% python3 -q
>>> import numpy as np
>>> np.set_printoptions(suppress=True, linewidth=160)
>>> mat = np.array([[63, 2, 3, 1, 1],
...     [3, 40, 3, 3, 0],
...     [0, 2, 2, 1, 2],
...     [3, 0, 0, 62, 2],
...     [0, 2, 1, 3, 62]])
>>> mat
array([[63,  2,  3,  1,  1],
       [ 3, 40,  3,  3,  0],
       [ 0,  2,  2,  1,  2],
       [ 3,  0,  0, 62,  2],
       [ 0,  2,  1,  3, 62]])
>>> Uu, sig, vt = np.linalg.svd(mat)
>>> np.argmax(sig[:-1] / (sig[1:] + 1e-6)) + 1
np.int64(4)
>>> sig.round(1)
array([66.1, 62.2, 59.2, 39.8,  1.8])
>>> out = Uu[:, :4] @ np.diag(sig[:4]) @ vt[:4]
>>> round(np.linalg.norm(mat - out) / np.linalg.norm(mat), 1)
np.float64(0.0)
>>> out.round(1) + 0
array([[63. ,  2. ,  3. ,  1. ,  1. ],
       [ 3. , 40. ,  3.1,  3. ,  0. ],
       [ 0.1,  2.1,  0.2,  1. ,  2. ],
       [ 3. ,  0. ,  0. , 62. ,  2. ],
       [ 0. ,  2. ,  1.1,  3. , 62. ]])
>>> round(float(np.abs(mat - out).max()), 1)
1.8
>>> out = np.linalg.inv(mat)
>>> np.round(np.linalg.inv(out), 1) + 0
array([[63.,  2.,  3.,  1.,  1.],
       [ 3., 40.,  3.,  3.,  0.],
       [ 0.,  2.,  2.,  1.,  2.],
       [ 3.,  0.,  0., 62.,  2.],
       [ 0.,  2.,  1.,  3., 62.]])
>>> np.round(np.linalg.cond(mat), 1)
np.float64(36.3)
>>> np.round(mat @ out, 1) + 0
array([[1., 0., 0., 0., 0.],
       [0., 1., 0., 0., 0.],
       [0., 0., 1., 0., 0.],
       [0., 0., 0., 1., 0.],
       [0., 0., 0., 0., 1.]])
>>> round(float(np.linalg.slogdet(mat)[0]), 1)
1.0
>>> round(np.linalg.det(mat) * np.linalg.det(out), 1)
np.float64(1.0)
>>> out = mat / np.linalg.norm(mat, axis=1, keepdims=True)
>>> C2 = out @ out.T
>>> print(np.argwhere(np.triu(np.abs(C2) > 0.95, 1)))
[]
>>> (np.abs(C2) > 0.9).astype(int)
array([[1, 0, 0, 0, 0],
       [0, 1, 0, 0, 0],
       [0, 0, 1, 0, 0],
       [0, 0, 0, 1, 0],
       [0, 0, 0, 0, 1]])
>>> print((C2 - 2 * np.eye(5)).round(6).argmax(axis=1))
[1 2 1 2 2]
>>> round(np.degrees(np.arccos(np.clip(C2[2, 1], -1, 1))), 1)
np.float64(52.3)
>>> r0, r1 = mat[0], mat[1]
>>> r0 @ r1
np.int64(281)
>>> pr = (r0 @ r1) / (r0 @ r0) * r0
>>> np.outer(r0, r1)
array([[ 189, 2520,  189,  189,    0],
       [   6,   80,    6,    6,    0],
       [   9,  120,    9,    9,    0],
       [   3,   40,    3,    3,    0],
       [   3,   40,    3,    3,    0]])
>>> print(round(float(np.linalg.norm(r0 + r1) ** 2 + np.linalg.norm(r0 - r1) ** 2), 1))
11222.0
>>> np.linalg.matrix_rank(np.outer(r0, r1))
np.int64(1)
>>> round((r1 - pr) @ r0, 1)
np.float64(-0.0)
>>> np.round(np.sort(np.abs(np.linalg.eigvals(mat))), 1)
array([ 1.8, 39.9, 59.5, 61.7, 66.1])
>>> np.trace(mat)
np.int64(229)
>>> (mat - mat.T) / 2
array([[ 0. , -0.5,  1.5, -1. ,  0.5],
       [ 0.5,  0. ,  0.5,  1.5, -1. ],
       [-1.5, -0.5,  0. ,  0.5,  0.5],
       [ 1. , -1.5, -0.5,  0. , -0.5],
       [-0.5,  1. , -0.5,  0.5,  0. ]])
>>> np.linalg.matrix_power(mat, 2)
array([[3978,  214,  202,  137,  133],
       [ 318, 1612,  135,  312,   15],
       [   9,   88,   12,   76,  130],
       [ 375,   10,   11, 3853,  251],
       [  15,  206,   70,  379, 3852]])
>>> round(np.abs(np.linalg.eigvals(mat)).max(), 1)
np.float64(66.1)
>>> np.allclose(mat, mat.T)
False
>>> out = np.array([[1, 2], [-5, 2], [3, 3]])
>>> arr = np.kron(np.eye(3, dtype=int), out)
>>> arr
array([[ 1,  2,  0,  0,  0,  0],
       [-5,  2,  0,  0,  0,  0],
       [ 3,  3,  0,  0,  0,  0],
       [ 0,  0,  1,  2,  0,  0],
       [ 0,  0, -5,  2,  0,  0],
       [ 0,  0,  3,  3,  0,  0],
       [ 0,  0,  0,  0,  1,  2],
       [ 0,  0,  0,  0, -5,  2],
       [ 0,  0,  0,  0,  3,  3]])
>>> rng = np.random.default_rng(18233)
>>> out = arr + rng.integers(-2, 3, (9, 3)) @ rng.integers(-2, 3, (3, 6))
>>> out
array([[  1,  -2,   4,  -2,   1,  -5],
       [ -7,   0,   4,  -2,   2,  -4],
       [  1,   3,   2,  -3,   0,  -2],
       [  0,   4,  -3,   8,   2,   6],
       [ -2,  -2,  -1,  -8,  -4,  -6],
       [ -1,   3,   1,   8,   3,   4],
       [ -2,  -2,   4, -10,  -3,  -4],
       [  5,  -1,  -4,   0, -10,   4],
       [  2,  -6,   4,  -2,   3,  -3]])
>>> np.linalg.matrix_rank(out - arr, tol=1e-8)
np.int64(3)
>>> O, R = np.linalg.qr(arr)
>>> np.allclose(R.T @ R, arr.T @ arr)
True
>>> np.round(O.T @ O, 1) + 0
array([[1., 0., 0., 0., 0., 0.],
       [0., 1., 0., 0., 0., 0.],
       [0., 0., 1., 0., 0., 0.],
       [0., 0., 0., 1., 0., 0.],
       [0., 0., 0., 0., 1., 0.],
       [0., 0., 0., 0., 0., 1.]])
>>> R.round(1)
array([[-5.9, -0.2,  0. ,  0. ,  0. ,  0. ],
       [ 0. , -4.1,  0. ,  0. ,  0. ,  0. ],
       [ 0. ,  0. , -5.9, -0.2,  0. ,  0. ],
       [ 0. ,  0. ,  0. , -4.1,  0. ,  0. ],
       [ 0. ,  0. ,  0. ,  0. , -5.9, -0.2],
       [ 0. ,  0. ,  0. ,  0. ,  0. , -4.1]])
>>> print(np.round(O @ R, 1) + 0)
[[ 1.  2.  0.  0.  0.  0.]
 [-5.  2.  0.  0.  0.  0.]
 [ 3.  3.  0.  0.  0.  0.]
 [ 0.  0.  1.  2.  0.  0.]
 [ 0.  0. -5.  2.  0.  0.]
 [ 0.  0.  3.  3.  0.  0.]
 [ 0.  0.  0.  0.  1.  2.]
 [ 0.  0.  0.  0. -5.  2.]
 [ 0.  0.  0.  0.  3.  3.]]
>>> out = np.array([[3, 2], [0, 2]])
>>> feats = np.tile(out, (2, 2))
>>> feats
array([[3, 2, 3, 2],
       [0, 2, 0, 2],
       [3, 2, 3, 2],
       [0, 2, 0, 2]])
>>> # row 2 repeats row 0
>>> out = np.array([[2, 1], [0, 0], [0, 0], [0, 3], [3, 2]])
>>> np.linalg.matrix_rank(np.vstack([mat, out.T]))
np.int64(5)
>>> np.einsum("ij->j", mat)
array([69, 46,  9, 70, 67])
>>> np.linalg.matrix_rank(mat @ out)
np.int64(2)
>>> out.T @ mat.T
array([[129,   6,   6,  12, 186],
       [ 68,  12,   7, 193, 133]])
>>> Uu, sig, vt = np.linalg.svd(feats)
>>> evecs = vt[:(sig > 1e-8).sum()]
>>> x0 = feats[2] + -2 * feats[0] + rng.integers(2) * np.eye(4)[2]
>>> x0
array([-3., -2., -3., -2.])
>>> np.allclose(evecs.T @ evecs @ x0, x0)
True
>>> np.round(np.linalg.norm(x0 - evecs.T @ evecs @ x0), 1)
np.float64(0.0)
>>> r = np.linalg.matrix_rank(feats)
>>> r
np.int64(2)
>>> N = np.linalg.svd(feats)[2][r:].T
>>> [int(np.linalg.matrix_rank(np.delete(feats, i, axis=0))) for i in range(4)]
[2, 2, 2, 2]
>>> np.linalg.matrix_rank(feats.T @ feats), np.linalg.matrix_rank(feats @ feats.T)
(np.int64(2), np.int64(2))
>>> np.allclose(feats @ N, 0)
True
>>> print(np.einsum("ii->", feats))
10
>>> round(float(np.linalg.det(feats[::-1])), 1)
0.0
>>> print(np.round(np.linalg.eigvals(feats).sum().real, 1))
10.0
>>> round(float(np.linalg.det(feats.T)), 1)
0.0
>>> round(np.linalg.det(2 * feats), 1), round(float(np.linalg.det(feats)), 1)
(np.float64(0.0), 0.0)
>>> np.kron(np.eye(2, dtype=int), feats)
array([[3, 2, 3, 2, 0, 0, 0, 0],
       [0, 2, 0, 2, 0, 0, 0, 0],
       [3, 2, 3, 2, 0, 0, 0, 0],
       [0, 2, 0, 2, 0, 0, 0, 0],
       [0, 0, 0, 0, 3, 2, 3, 2],
       [0, 0, 0, 0, 0, 2, 0, 2],
       [0, 0, 0, 0, 3, 2, 3, 2],
       [0, 0, 0, 0, 0, 2, 0, 2]])
>>> F = np.loadtxt("data.csv", delimiter=",")
>>> F
array([[ 0.,  0.,  0.,  0.,  3.,  0., -1.],
       [ 0., -5., -2.,  0.,  0.,  3.,  0.],
       [ 0.,  0.,  0., -1.,  0.,  0.,  5.],
       [-5.,  2.,  0.,  0.,  0., -5.,  0.],
       [ 0.,  0.,  0.,  0., -5.,  0.,  0.],
       [ 5., -1.,  0.,  0.,  0.,  0.,  1.],
       [ 0.,  0.,  0.,  0.,  0.,  0.,  5.],
       [ 0.,  0., -1.,  0.,  0.,  3., -4.],
       [ 0.,  0.,  0.,  0.,  0.,  3.,  0.],
       [ 0.,  0.,  0.,  0.,  2.,  0.,  3.],
       [ 2.,  0., -4.,  0.,  0.,  0.,  0.]])
>>> out = F / np.sqrt((F ** 2).mean(axis=1, keepdims=True))
>>> np.round(np.linalg.norm(out, axis=1), 1)
array([2.6, 2.6, 2.6, 2.6, 2.6, 2.6, 2.6, 2.6, 2.6, 2.6, 2.6])
>>> out[1].round(1)
array([ 0. , -2.1, -0.9,  0. ,  0. ,  1.3,  0. ])
>>> P = F @ np.linalg.solve(F.T @ F, F.T)
>>> np.round(np.diag(P), 1)
array([0.3, 1. , 1. , 0.7, 0.7, 0.7, 0.6, 0.5, 0.4, 0.3, 1. ])
>>> np.allclose(P @ P, P)
True
>>> P.round(1) + 0
array([[ 0.3,  0. ,  0. ,  0. , -0.4,  0. , -0.1,  0.1,  0. ,  0.1,  0. ],
       [ 0. ,  1. ,  0. , -0.1,  0. , -0.1,  0. ,  0. , -0.1,  0. ,  0. ],
       [ 0. ,  0. ,  1. ,  0. ,  0. ,  0. ,  0. ,  0. ,  0. ,  0. ,  0. ],
       [ 0. , -0.1,  0. ,  0.7,  0. , -0.3, -0.1, -0.2, -0.3,  0. ,  0.1],
       [-0.4,  0. ,  0. ,  0. ,  0.7,  0. ,  0. ,  0. ,  0. , -0.2,  0. ],
       [ 0. , -0.1,  0. , -0.3,  0. ,  0.7, -0.1, -0.2, -0.2,  0. ,  0.1],
       [-0.1,  0. ,  0. , -0.1,  0. , -0.1,  0.6, -0.3,  0.2,  0.3,  0.1],
       [ 0.1,  0. ,  0. , -0.2,  0. , -0.2, -0.3,  0.5,  0.2, -0.1,  0.1],
       [ 0. , -0.1,  0. , -0.3,  0. , -0.2,  0.2,  0.2,  0.4,  0.1,  0. ],
       [ 0.1,  0. ,  0. ,  0. , -0.2,  0. ,  0.3, -0.1,  0.1,  0.3,  0. ],
       [ 0. ,  0. ,  0. ,  0.1,  0. ,  0.1,  0.1,  0.1,  0. ,  0. ,  1. ]])
>>> np.round(P @ F[:, 6], 1) + 0
array([-1.,  0.,  5.,  0.,  0.,  1.,  5., -4.,  0.,  3.,  0.])
>>> Uu, sig, vt = np.linalg.svd(F, full_matrices=False)
>>> (sig > 1e-8).sum()
np.int64(7)
>>> np.round(Uu.T @ Uu, 1) + 0
array([[1., 0., 0., 0., 0., 0., 0.],
       [0., 1., 0., 0., 0., 0., 0.],
       [0., 0., 1., 0., 0., 0., 0.],
       [0., 0., 0., 1., 0., 0., 0.],
       [0., 0., 0., 0., 1., 0., 0.],
       [0., 0., 0., 0., 0., 1., 0.],
       [0., 0., 0., 0., 0., 0., 1.]])
>>> np.round(sig / sig[0], 1)
array([1. , 0.9, 0.6, 0.6, 0.5, 0.3, 0.1])
>>> np.round(Uu.T @ F @ vt.T, 1) + 0
array([[9.8, 0. , 0. , 0. , 0. , 0. , 0. ],
       [0. , 8.9, 0. , 0. , 0. , 0. , 0. ],
       [0. , 0. , 6.2, 0. , 0. , 0. , 0. ],
       [0. , 0. , 0. , 5.4, 0. , 0. , 0. ],
       [0. , 0. , 0. , 0. , 4.4, 0. , 0. ],
       [0. , 0. , 0. , 0. , 0. , 3.3, 0. ],
       [0. , 0. , 0. , 0. , 0. , 0. , 0.8]])
>>> print(sig.round(1))
[9.8 8.9 6.2 5.4 4.4 3.3 0.8]
>>> X = np.load("case0.npy")
>>> X
array([[ 1.3, -1. , -0.4,  0.7, -0.4, -0.4, -2.3,  0.1, -0.2],
       [ 0.4, -0.2,  0.6, -1.5, -1.1, -1.2,  1.7,  0.4,  0.4],
       [-1.1, -1.4,  0. , -0.8,  0.1,  2.1,  1.1,  0. , -0.1],
       [-0.6,  0.5, -0.9, -0.5,  1.1, -2.2, -0.9, -0.5, -0.6],
       [-1.9,  0.1, -0.2,  0.4, -1.2, -0.6, -0.1,  1.4, -1.2],
       [ 0.6,  0.1, -1.3, -1.2, -1. ,  0.7,  0.2,  1.3, -1.5],
       [-1. , -1.5,  0.2, -1.4,  1.2,  0.4, -0.5, -1.1, -0.8],
       [ 0. ,  0.6,  1. , -2.1,  0.3, -0.8,  1.1, -0.6,  0.9],
       [ 0.3, -0.9,  1.6,  0.7, -0.6,  0.1,  1.5,  1.5, -0.4],
       [-0.5, -1.8, -1.9,  1. , -0.1, -0.7,  0. ,  0.1,  0.8],
       [-0.9,  1.4, -1.5,  0.8, -0.5,  1.7,  0.6,  0. ,  0.1],
       [-0.7, -1.7, -0.7, -0.3, -0.7, -1.7,  0.2, -1. , -0.7],
       [ 1.1, -1.4,  0.1,  1.5,  0.4,  1.3, -0.8,  0.3, -0.9],
       [ 0.6,  1.5,  1.8, -0.2,  1.2,  0.1, -0.3, -0.9,  1.1],
       [-1.5, -0.6,  0.6,  0.4,  1.4,  1.5,  0.3,  0.8, -1. ],
       [ 0.6,  0.9,  0. , -0.3, -1.5, -0.5, -1.2, -0.7, -1.9],
       [ 0.1, -0.5,  0.7, -0.9, -1.2, -1.6, -1.2, -0.6,  1.3],
       [ 1.3, -1.3, -1. , -1.8,  0.4,  0.3, -0.7,  0. , -0.9],
       [ 0. , -1.4,  2. ,  0.8,  1.1, -0.8,  0. ,  0.9, -0.1],
       [-1.1,  2.1, -0.3, -0.9,  0.6, -0.7,  0.3,  1.2,  0.3],
       [-1.6,  1.2,  0.6,  0.7, -1. , -0.7,  0.6,  1.3,  0.8],
       [ 0.4, -2. ,  0.6, -0.4, -0.8, -1.1,  1.2,  0.7,  0.8],
       [-0.1,  0. , -0.3,  0.3,  0.5,  1.9,  0.4, -1.4, -1.7],
       [ 0.7, -1.4,  0. , -1.1,  1. , -0.2, -1.2,  0. , -1.6],
       [ 0. ,  1.3,  0.6,  1. ,  0.2, -1.1, -1.2, -1.7,  0.6],
       [ 0.3, -1.5,  1.2, -0.8, -1. ,  0.1, -1.7,  0.5, -0.4],
       [-0.8, -0.5,  0.1,  0.2,  0.8, -1.7, -1.1, -1.7,  0. ],
       [-0.6,  0.3,  0.9, -0.8, -0.3,  0.6,  0.5,  2.2,  1.2],
       [-1.3,  0.2,  1.1, -0.5,  1.2,  0.8,  0.7, -0.2,  1.8],
       [-1.6,  0.6,  1.3,  1. ,  0.6,  0.4,  0.7, -1.4,  0.8],
       [-0.9,  2.3,  0.7, -0.4,  0. , -0.4, -1.4,  0.3,  0.3],
       [-0.7,  0.3,  1.3, -0.2, -0.2, -0.2, -2.2, -0.8, -1.1],
       [-2. ,  0.5,  0. , -0.9,  0.6, -1.4,  0.8, -0.3, -0.9],
       [ 1.5, -0.1, -0.1,  0.6,  1.8,  0.8,  0.7,  1.5, -0.5],
       [ 1.3,  1.6, -0.9,  0.7, -0.6,  0.6,  0.9,  1.4, -0.2],
       [-1.2, -1.4, -0.5,  0.7,  0.1, -0.4, -0.8, -1.9, -0.6],
       [-1. ,  1.9, -0.3, -0.5, -1.2, -0.1,  1.3,  0.2, -1. ],
       [-0.4, -0.9,  0.4,  1.7,  0.6, -0.7,  0.2, -0.9, -1.8],
       [-0.8,  0.7,  1.7, -0.4, -1.6,  0.3,  0.3,  1.4,  0.4],
       [ 1.7, -0.2,  0. ,  0.1,  1.3,  1.3,  1.5, -0.6,  0.3],
       [ 0.7, -0.7,  0.7, -0.2,  0.8,  2.1,  0.2, -0.5,  1.4]])
>>> D = np.linalg.norm(X[:, None] - X[None], axis=-1)
>>> D[12].round(6).argsort(kind="stable")[:4]
array([12,  0, 33, 37])
>>> D[:5, :5].round(1)
array([[0. , 5. , 5.1, 3.9, 4.4],
       [5. , 0. , 4.2, 4.4, 4.1],
       [5.1, 4.2, 0. , 5.4, 4.2],
       [3.9, 4.4, 5.4, 0. , 4. ],
       [4.4, 4.1, 4.2, 4. , 0. ]])
>>> D.mean(axis=1).argmax()
np.int64(34)
>>> D.shape
(41, 41)
>>> np.round(np.linalg.norm(X, axis=1), 1)
array([3. , 2.9, 3.1, 3. , 3. , 3. , 3. , 3. , 3. , 3. , 3. , 3. , 3. , 3.1, 3. , 3. , 3. , 3. , 3. , 3. , 3. , 3. , 3. , 2.9, 3. , 3. , 2.9, 3. , 3. , 3. ,
       3. , 3. , 3. , 3.1, 3. , 3. , 3. , 3. , 3. , 3. , 3. ])
>>> cen = (X - X.mean(axis=0)) / X.std(axis=0)
>>> np.argwhere(np.abs(cen) > 2)
array([[ 0,  6],
       [ 2,  5],
       [ 3,  5],
       [ 7,  3],
       [ 9,  2],
       [27,  7],
       [28,  8],
       [30,  1],
       [31,  6],
       [37,  3],
       [40,  5]])
>>> beta = np.linalg.lstsq(np.delete(cen, 5, axis=1), cen[:, 5])[0]
>>> round(float(1 - np.var(cen[:, 5] - np.delete(cen, 5, axis=1) @ beta)), 1)
0.2
>>> beta.round(1) + 0
array([ 0.2,  0. ,  0. ,  0.1,  0.2,  0.2,  0.1, -0.1])
>>> print(np.abs(beta).argmax())
5
>>> x0 = np.array([0, 1, 1, 2, 2, -1, 0, 0, -1])
>>> h = np.maximum(X @ x0, 0)
>>> np.round(np.tanh(X @ x0), 1)
array([-0.2, -1. , -1. ,  1. ,  0.1, -1. , -0.9, -1. ,  0.8, -1. , -0.9, -1. ,  1. ,  1. ,  1. , -0.3, -1. , -1. ,  1. ,  0.9,  0.8, -1. ,  0.8,  0.2,  1. ,
       -1. ,  1. , -1. ,  0.1,  1. ,  1. ,  1. ,  1. ,  1. ,  0.5,  0.6, -0.6,  1. , -1. ,  0.8, -1. ])
>>> np.round(X.T @ h, 1)
array([-17. ,   6.3,  32.7,  27.1,  39.4, -17.7,  -9. , -15.5, -16.3])
